$ ipython --no-banner

In [1]: import numpy as np

In [2]: from numpy import linalg as LA

In [3]: np.set_printoptions(precision=2, suppress=True, linewidth=160, floatmode="fixed")

In [4]: X = np.load("dump.npy")

In [5]: X
Out[5]: 
array([[ 0,  1,  8],
       [ 1, -2, -3],
       [-8, -6, -2],
       [-7,  6, -8]])

In [6]: Y = np.c_[X[:, :1] @ np.array([[-1]]), np.array([3, -7, 8, 4])]

In [7]: Y
Out[7]: 
array([[ 0,  3],
       [-1, -7],
       [ 8,  8],
       [ 7,  4]])

In [8]: LA.norm(LA.qr(X)[0].T @ Y, axis=0) ** 2 / ((Y ** 2).sum(axis=0) + 1e-12)
Out[8]: array([1.00, 0.87])

In [9]: LA.matrix_rank(Y)
Out[9]: np.int64(2)

In [10]: K = np.load("run4.npy")

In [11]: K
Out[11]: 
array([[ 0.00,  0.00, -2.00],
       [ 0.00,  0.00,  0.00],
       [-2.00,  0.00,  0.00]])

In [12]: ev, vecs = LA.eigh(K)

In [13]: np.abs(vecs[:, -1])
Out[13]: array([0.71, 0.00, 0.71])

In [14]: ev.sum(), np.trace(K)
Out[14]: (np.float64(0.0), np.float64(0.0))

In [15]: ev
Out[15]: array([-2.00,  0.00,  2.00])

In [16]: np.round(vecs.T @ vecs, 2) + 0
Out[16]: 
array([[1.00, 0.00, 0.00],
       [0.00, 1.00, 0.00],
       [0.00, 0.00, 1.00]])

In [17]: np.round(vecs.T @ K @ vecs, 2) + 0
Out[17]: 
array([[-2.00,  0.00,  0.00],
       [ 0.00,  0.00,  0.00],
       [ 0.00,  0.00,  2.00]])

In [18]: left, sv, Vh = LA.svd(K)

In [19]: vecs = Vh[:(sv > 1e-8).sum()]

In [20]: rng = np.random.default_rng(509)

In [21]: x = K[1] + 3 * K[0] + rng.integers(2) * np.eye(3)[2]

In [22]: x
Out[22]: array([ 0.00,  0.00, -5.00])

In [23]: np.round(LA.norm(x - vecs.T @ vecs @ x), 2)
Out[23]: np.float64(0.0)

In [24]: LA.svd(K, compute_uv=False)
Out[24]: array([2.00, 2.00, 0.00])

In [25]: K.T @ K
Out[25]: 
array([[4.00, 0.00, 0.00],
       [0.00, 0.00, 0.00],
       [0.00, 0.00, 4.00]])

In [26]: LA.norm(K, axis=0)
Out[26]: array([2.00, 0.00, 2.00])

In [27]: (K != 0).astype(int)
Out[27]: 
array([[0, 0, 1],
       [0, 0, 0],
       [1, 0, 0]])

In [28]: J = np.load("out18.npy")

In [29]: J
Out[29]: 
array([[ 2, -2],
       [ 1,  1]])

In [30]: Y = J / np.sqrt((J ** 2).mean(axis=1, keepdims=True))

In [31]: LA.norm(Y, axis=1)
Out[31]: array([1.41, 1.41])

In [32]: LA.matrix_rank(Y) == LA.matrix_rank(J)
Out[32]: np.True_

In [33]: Y[1]
Out[33]: array([1.00, 1.00])

In [34]: J - J.mean(axis=1, keepdims=True)
Out[34]: 
array([[ 2.00, -2.00],
       [ 0.00,  0.00]])

In [35]: x = np.array([1, 1])

In [36]: np.sign((J @ x).round(6))
Out[36]: array([0, 1])

In [37]: J @ (2 * x)
Out[37]: array([0, 4])

In [38]: q, vecs = LA.qr(J[:, :1])[0], LA.qr(J[:, 1:])[0]

In [39]: sv = LA.svd(q.T @ vecs, compute_uv=False)

In [40]: np.degrees(np.arccos(sv.clip(0, 1)))
Out[40]: array([53.13])

In [41]: Y = np.array([[-1, 0, 2, 0], [0, -2, 1, -1], [-2, 0, 0, -1], [2, 0, 1, 1]])

In [42]: arr = Y.T @ Y

In [43]: arr
Out[43]: 
array([[ 9,  0,  0,  4],
       [ 0,  4, -2,  2],
       [ 0, -2,  6,  0],
       [ 4,  2,  0,  3]])

In [44]: Y = arr[0, 0] * arr[1:] - np.outer(arr[1:, 0], arr[0])

In [45]: Y
Out[45]: 
array([[  0,  36, -18,  18],
       [  0, -18,  54,   0],
       [  0,  18,   0,  11]])

In [46]: arr[:, 0] / arr[0, 0]
Out[46]: array([1.00, 0.00, 0.00, 0.44])

In [47]: np.flatnonzero(~Y.round(6).any(axis=1))
Out[47]: array([], dtype=int64)

In [48]: Y = np.array([[0, 0], [3, 3]])

In [49]: Z = np.kron(Y, arr)

In [50]: round(float(LA.norm(Z, 2)), 2), round(LA.norm(Y, 2) * LA.norm(arr, 2), 2)
Out[50]: (47.23, np.float64(47.23))

In [51]: LA.matrix_rank(Z)
Out[51]: np.int64(4)

In [52]: u, g = arr[3], arr[0]

In [53]: u @ u
Out[53]: np.int64(29)

In [54]: p = (u @ g) / (u @ u) * u

In [55]: np.outer(u, g)
Out[55]: 
array([[36,  0,  0, 16],
       [18,  0,  0,  8],
       [ 0,  0,  0,  0],
       [27,  0,  0, 12]])

In [56]: np.round(LA.norm(u + g) ** 2 + LA.norm(u - g) ** 2, 2)
Out[56]: np.float64(252.0)

In [57]: (K + K.T) / 2
Out[57]: 
array([[ 0.00,  0.00, -2.00],
       [ 0.00,  0.00,  0.00],
       [-2.00,  0.00,  0.00]])

In [58]: LA.matrix_power(K, 4)
Out[58]: 
array([[16.00,  0.00,  0.00],
       [ 0.00,  0.00,  0.00],
       [ 0.00,  0.00, 16.00]])

In [59]: K @ K
Out[59]: 
array([[4.00, 0.00, 0.00],
       [0.00, 0.00, 0.00],
       [0.00, 0.00, 4.00]])

In [60]: np.trace(K)
Out[60]: np.float64(0.0)

In [61]: np.sort(np.abs(LA.eigvals(K)))
Out[61]: array([0.00, 2.00, 2.00])

In [62]: (K - K.T) / 2
Out[62]: 
array([[0.00, 0.00, 0.00],
       [0.00, 0.00, 0.00],
       [0.00, 0.00, 0.00]])

In [63]: x = np.array([1, 1, 2, 0])

In [64]: arr @ np.ones(4)
Out[64]: array([13.00,  4.00,  4.00,  9.00])

In [65]: (arr * x).sum(axis=1)
Out[65]: array([ 9,  0, 10,  6])

In [66]: np.einsum("ij,j->i", arr, x)
Out[66]: array([ 9,  0, 10,  6])

In [67]: E = np.loadtxt("data.csv", delimiter=",")

In [68]: E
Out[68]: 
array([[-3.06, -2.89, -2.40,  2.73],
       [-5.84, -6.19, -6.42,  5.91],
       [-9.53, -9.10, -9.32,  9.23],
       [-0.79, -1.13, -0.44,  1.46]])

In [69]: np.poly(E)
Out[69]: array([ 1.00, 17.11, -7.24, -4.33, -2.74])

In [70]: round(float(LA.det(2 * E)), 2), round(LA.det(E), 2)
Out[70]: (-43.85, np.float64(-2.74))

In [71]: round(LA.det(E.T), 2)
Out[71]: np.float64(-2.74)

In [72]: round(float(LA.det(E[::-1])), 2)
Out[72]: -2.74

In [73]: LA.eigvals(E)
Out[73]: array([-17.51+0.00j,   0.88+0.00j,  -0.24+0.35j,  -0.24-0.35j])

In [74]: M = np.loadtxt("layer13.csv", delimiter=",")

In [75]: M
Out[75]: 
array([[-3.61, -2.93, -1.84],
       [ 3.41, -3.47, -1.16],
       [-0.60, -2.09,  4.50]])

In [76]: def softmax(z):
    ...:     e = np.exp(z - z.max(axis=-1, keepdims=True))
    ...:     return e / e.sum(axis=-1, keepdims=True)
    ...: 

In [77]: np.round(softmax(M[2] + -1), 2) + 0
Out[77]: array([0.01, 0.00, 0.99])

In [78]: softmax(M).sum(axis=1)
Out[78]: array([1.00, 1.00, 1.00])

In [79]: S = M @ M.T / np.sqrt(3)

In [80]: softmax(S)[2] @ M
Out[80]: array([-0.60, -2.09,  4.50])

In [81]: np.round(softmax(S + np.triu(np.full(S.shape, -np.inf), 1)), 2) + 0
Out[81]: 
array([[1.00, 0.00, 0.00],
       [0.00, 1.00, 0.00],
       [0.00, 0.00, 1.00]])

In [82]: x = np.array([0, 2, 2])

In [83]: rhs = M @ x

In [84]: rhs
Out[84]: array([-9.55, -9.26,  4.81])

In [85]: np.round(LA.solve(M, 4 * rhs), 2) + 0
Out[85]: array([0.00, 8.00, 8.00])

In [86]: np.round(LA.solve(M, rhs), 2) + 0
Out[86]: array([0.00, 2.00, 2.00])

In [87]: proj = np.triu(np.array([[-2, 0, 3], [2, 1, -3], [1, -1, 0]]), 1) + np.eye(3)

In [88]: Y = proj @ M @ LA.inv(proj)

In [89]: proj @ M - M @ proj
Out[89]: 
array([[ -1.80,  -6.28,  15.54],
       [  1.80,   6.28, -34.13],
       [  0.00,   0.00,  -4.48]])

In [90]: Y
Out[90]: 
array([[ -5.41,  -9.21,   0.26],
       [  5.21,   2.81, -21.86],
       [ -0.60,  -2.09,   0.02]])

In [91]: LA.matrix_rank(Y)
Out[91]: np.int64(3)

In [92]: round(float(np.trace(Y)), 2), round(np.trace(M), 2)
Out[92]: (-2.58, np.float64(-2.58))

In [93]: feats = np.load("test0.npy")

In [94]: feats
Out[94]: 
array([[0, 0, 1],
       [0, 1, 0],
       [1, 0, 0]])

In [95]: u = np.array([-3, 0, -1])

In [96]: Y = feats + np.outer(u, np.eye(3)[1])

In [97]: LA.matrix_rank(LA.inv(Y) - LA.inv(feats), tol=1e-8)
Out[97]: np.int64(1)

In [98]: round(float(LA.det(Y) / LA.det(feats)), 2), round(float(1 + LA.solve(feats, u)[1]), 2)
Out[98]: (1.0, 1.0)

In [99]: mat = np.load("a.npy")

In [100]: mat
Out[100]: 
array([[0, 0, 1, 0],
       [0, 0, 1, 0],
       [1, 1, 0, 1],
       [0, 0, 1, 0]])

In [101]: ev, vecs = LA.eigh(mat)

In [102]: np.round(vecs.T @ vecs, 2) + 0
Out[102]: 
array([[1.00, 0.00, 0.00, 0.00],
       [0.00, 1.00, 0.00, 0.00],
       [0.00, 0.00, 1.00, 0.00],
       [0.00, 0.00, 0.00, 1.00]])

In [103]: (ev > 1e-8).sum(), (ev < -1e-8).sum()
Out[103]: (np.int64(1), np.int64(1))

In [104]: round(ev.sum(), 2), np.trace(mat)
Out[104]: (np.float64(-0.0), np.int64(0))

In [105]: np.unique(ev.round(6) + 0, return_counts=True)[1]
Out[105]: array([1, 2, 1])

In [106]: np.round(LA.eigvalsh(mat @ mat), 2) + 0
Out[106]: array([0.00, 0.00, 3.00, 3.00])

In [107]: np.abs(vecs[:, -1]).round(6).argmax()
Out[107]: np.int64(2)

In [108]: np.abs(vecs[:, -1])
Out[108]: array([0.41, 0.41, 0.71, 0.41])

In [109]: rank = LA.matrix_rank(mat)

In [110]: rank
Out[110]: np.int64(2)

In [111]: null = LA.svd(mat)[2][rank:].T

In [112]: [int(LA.matrix_rank(mat[:, :j + 1])) for j in range(4)]
Out[112]: [1, 1, 2, 2]

In [113]: np.round(mat @ null, 2) + 0
Out[113]: 
array([[0.00, 0.00],
       [0.00, 0.00],
       [0.00, 0.00],
       [0.00, 0.00]])

In [114]: [int(LA.matrix_rank(mat[:i])) for i in range(1, len(mat) + 1)]
Out[114]: [1, 1, 2, 2]
